$ python3 -q
>>> import numpy as np
>>> import numpy.linalg as la
>>> np.set_printoptions(precision=2, suppress=True, linewidth=140)
>>> X = np.load("block19.npy")
>>> X
array([[ 1.  ,  0.  ,  0.  ,  0.  ,  0.  ,  0.  ,  0.  ,  0.  ],
       [ 0.  ,  1.  ,  0.  ,  0.  ,  0.  ,  0.  ,  0.  ,  0.  ],
       [ 0.  ,  0.  ,  1.  ,  0.  ,  0.  ,  0.  ,  0.  ,  0.  ],
       [ 0.  ,  0.  ,  0.  , -0.71,  0.  ,  0.  ,  0.71,  0.  ],
       [ 0.  ,  0.  ,  0.  ,  0.  ,  1.  ,  0.  ,  0.  ,  0.  ],
       [ 0.  ,  0.  ,  0.  ,  0.  ,  0.  ,  1.  ,  0.  ,  0.  ],
       [ 0.  ,  0.  ,  0.  , -0.71,  0.  ,  0.  , -0.71,  0.  ],
       [ 0.  ,  0.  ,  0.  ,  0.  ,  0.  ,  0.  ,  0.  ,  1.  ]])
>>> # orthonormal columns
>>> f = np.array([-4, -1, -2, 0, 1, 0, -3, -5])
>>> Y = X + np.outer(f, np.eye(8)[6])
>>> la.matrix_rank(Y - X)
np.int64(1)
>>> la.matrix_rank(la.inv(Y) - la.inv(X), tol=1e-8)
np.int64(1)
>>> Y
array([[ 1.  ,  0.  ,  0.  ,  0.  ,  0.  ,  0.  , -4.  ,  0.  ],
       [ 0.  ,  1.  ,  0.  ,  0.  ,  0.  ,  0.  , -1.  ,  0.  ],
       [ 0.  ,  0.  ,  1.  ,  0.  ,  0.  ,  0.  , -2.  ,  0.  ],
       [ 0.  ,  0.  ,  0.  , -0.71,  0.  ,  0.  ,  0.71,  0.  ],
       [ 0.  ,  0.  ,  0.  ,  0.  ,  1.  ,  0.  ,  1.  ,  0.  ],
       [ 0.  ,  0.  ,  0.  ,  0.  ,  0.  ,  1.  ,  0.  ,  0.  ],
       [ 0.  ,  0.  ,  0.  , -0.71,  0.  ,  0.  , -3.71,  0.  ],
       [ 0.  ,  0.  ,  0.  ,  0.  ,  0.  ,  0.  , -5.  ,  1.  ]])
>>> x0 = np.array([0, 2, 1, -1, 0, 0, -1, -2])
>>> np.round(np.einsum("ij,j->i", Y, x0), 2) + 0
array([ 4.  ,  3.  ,  3.  ,  0.  , -1.  ,  0.  ,  4.41,  3.  ])
>>> (Y @ x0).argmax()
np.int64(6)
>>> np.round(Y @ np.ones(8), 2) + 0
array([-3.  ,  0.  , -1.  ,  0.  ,  2.  ,  1.  , -4.41, -4.  ])
>>> np.round(Y @ (2 * x0), 2) + 0
array([ 8.  ,  6.  ,  6.  ,  0.  , -2.  ,  0.  ,  8.83,  6.  ])
>>> la.norm(Y @ x0) <= la.norm(Y, 2) * la.norm(x0) + 1e-9
np.True_
>>> C2 = X.T @ X
>>> la.svd(X, compute_uv=False) ** 2
array([1., 1., 1., 1., 1., 1., 1., 1.])
>>> np.allclose(C2, C2.T)
True
>>> la.eigvalsh(C2)[::-1]
array([1., 1., 1., 1., 1., 1., 1., 1.])
>>> la.matrix_rank(C2)
np.int64(8)
>>> np.trace(C2), (X ** 2).sum()
(np.float64(8.0), np.float64(8.0))
>>> np.diag(C2)
array([1., 1., 1., 1., 1., 1., 1., 1.])
>>> np.round(X.T @ X, 2) + 0
array([[1., 0., 0., 0., 0., 0., 0., 0.],
       [0., 1., 0., 0., 0., 0., 0., 0.],
       [0., 0., 1., 0., 0., 0., 0., 0.],
       [0., 0., 0., 1., 0., 0., 0., 0.],
       [0., 0., 0., 0., 1., 0., 0., 0.],
       [0., 0., 0., 0., 0., 1., 0., 0.],
       [0., 0., 0., 0., 0., 0., 1., 0.],
       [0., 0., 0., 0., 0., 0., 0., 1.]])
>>> np.round(X @ X.T, 2) + 0
array([[1., 0., 0., 0., 0., 0., 0., 0.],
       [0., 1., 0., 0., 0., 0., 0., 0.],
       [0., 0., 1., 0., 0., 0., 0., 0.],
       [0., 0., 0., 1., 0., 0., 0., 0.],
       [0., 0., 0., 0., 1., 0., 0., 0.],
       [0., 0., 0., 0., 0., 1., 0., 0.],
       [0., 0., 0., 0., 0., 0., 1., 0.],
       [0., 0., 0., 0., 0., 0., 0., 1.]])
>>> la.svd(X, compute_uv=False)
array([1., 1., 1., 1., 1., 1., 1., 1.])
>>> la.norm(X, axis=0)
array([1., 1., 1., 1., 1., 1., 1., 1.])
>>> data = np.load("case9.npy")
>>> data
array([[ 0.15,  0.91, -0.94,  0.92],
       [ 0.83, -0.96, -0.62, -0.91],
       [-0.86,  0.44,  0.99,  0.43],
       [-0.95,  0.96,  0.96,  0.83],
       [ 0.91, -0.98, -0.83, -0.98],
       [ 0.93, -0.94, -0.97, -0.95],
       [ 0.6 , -0.85, -0.37, -0.85],
       [-0.77,  0.22,  0.96, -0.13],
       [-0.84,  0.96,  0.79,  0.98],
       [ 0.69, -0.79, -0.58, -0.48],
       [-0.38,  0.1 ,  0.65,  0.02],
       [-0.45,  0.77,  0.45,  0.95],
       [-0.7 ,  0.47,  0.74, -0.65],
       [-0.49,  0.95, -0.44,  0.97],
       [ 0.44, -0.73,  0.04, -0.41],
       [-0.94,  1.  ,  0.74,  1.  ],
       [-0.25, -1.  ,  1.  , -1.  ],
       [-0.19,  0.96, -0.88,  0.96],
       [-0.58,  0.12,  0.9 ,  0.28],
       [ 0.78,  0.89, -1.  ,  0.93],
       [ 0.8 , -0.98, -0.24, -0.97],
       [ 0.88,  0.66, -1.  ,  0.86],
       [-0.77,  0.96,  0.54,  0.97],
       [-0.27, -0.39,  0.89,  0.44],
       [ 0.97, -0.94, -1.  , -0.94],
       [ 0.24, -1.  ,  1.  , -1.  ],
       [-0.96,  0.91,  0.99,  0.91],
       [-0.68,  0.83,  0.8 ,  0.96],
       [-0.93,  0.97,  0.92,  0.95],
       [-0.33, -1.  ,  1.  , -1.  ],
       [ 0.06, -0.68,  0.71, -0.29],
       [ 0.8 , -0.57, -0.96, -0.71],
       [ 0.24,  0.8 , -0.95,  0.54],
       [-0.92, -0.25,  1.  , -0.53],
       [ 0.44, -0.6 , -0.19, -0.22],
       [ 0.91, -0.99, -0.75, -1.  ]])
>>> Y = np.c_[data[:, :3] @ np.array([[0, 1, 2], [0, 0, 0], [1, 1, 0]]), np.array([-3, 0, 1, 3, 3, 3, -3, 3, -1, -3, 0, 2, -1, 1, -3, 1, 1, 1, -2, -2, -1, 2, -1, -2, 0, 3, -3, -3, -2, 3, -2, 0, -3, 1, -2, 0])]
>>> Y
array([[-0.94, -0.79,  0.3 , -3.  ],
       [-0.62,  0.21,  1.66,  0.  ],
       [ 0.99,  0.13, -1.72,  1.  ],
       [ 0.96,  0.01, -1.9 ,  3.  ],
       [-0.83,  0.08,  1.82,  3.  ],
       [-0.97, -0.04,  1.86,  3.  ],
       [-0.37,  0.23,  1.2 , -3.  ],
       [ 0.96,  0.19, -1.54,  3.  ],
       [ 0.79, -0.05, -1.68, -1.  ],
       [-0.58,  0.11,  1.38, -3.  ],
       [ 0.65,  0.27, -0.76,  0.  ],
       [ 0.45,  0.  , -0.9 ,  2.  ],
       [ 0.74,  0.04, -1.4 , -1.  ],
       [-0.44, -0.93, -0.98,  1.  ],
       [ 0.04,  0.48,  0.88, -3.  ],
       [ 0.74, -0.2 , -1.88,  1.  ],
       [ 1.  ,  0.75, -0.5 ,  1.  ],
       [-0.88, -1.07, -0.38,  1.  ],
       [ 0.9 ,  0.32, -1.16, -2.  ],
       [-1.  , -0.22,  1.56, -2.  ],
       [-0.24,  0.56,  1.6 , -1.  ],
       [-1.  , -0.12,  1.76,  2.  ],
       [ 0.54, -0.23, -1.54, -1.  ],
       [ 0.89,  0.62, -0.54, -2.  ],
       [-1.  , -0.03,  1.94,  0.  ],
       [ 1.  ,  1.24,  0.48,  3.  ],
       [ 0.99,  0.03, -1.92, -3.  ],
       [ 0.8 ,  0.12, -1.36, -3.  ],
       [ 0.92, -0.01, -1.86, -2.  ],
       [ 1.  ,  0.67, -0.66,  3.  ],
       [ 0.71,  0.77,  0.12, -2.  ],
       [-0.96, -0.16,  1.6 ,  0.  ],
       [-0.95, -0.71,  0.48, -3.  ],
       [ 1.  ,  0.08, -1.84,  1.  ],
       [-0.19,  0.25,  0.88, -2.  ],
       [-0.75,  0.16,  1.82,  0.  ]])
>>> np.round(la.lstsq(data, Y[:, 0])[0], 2) + 0
array([0., 0., 1., 0.])
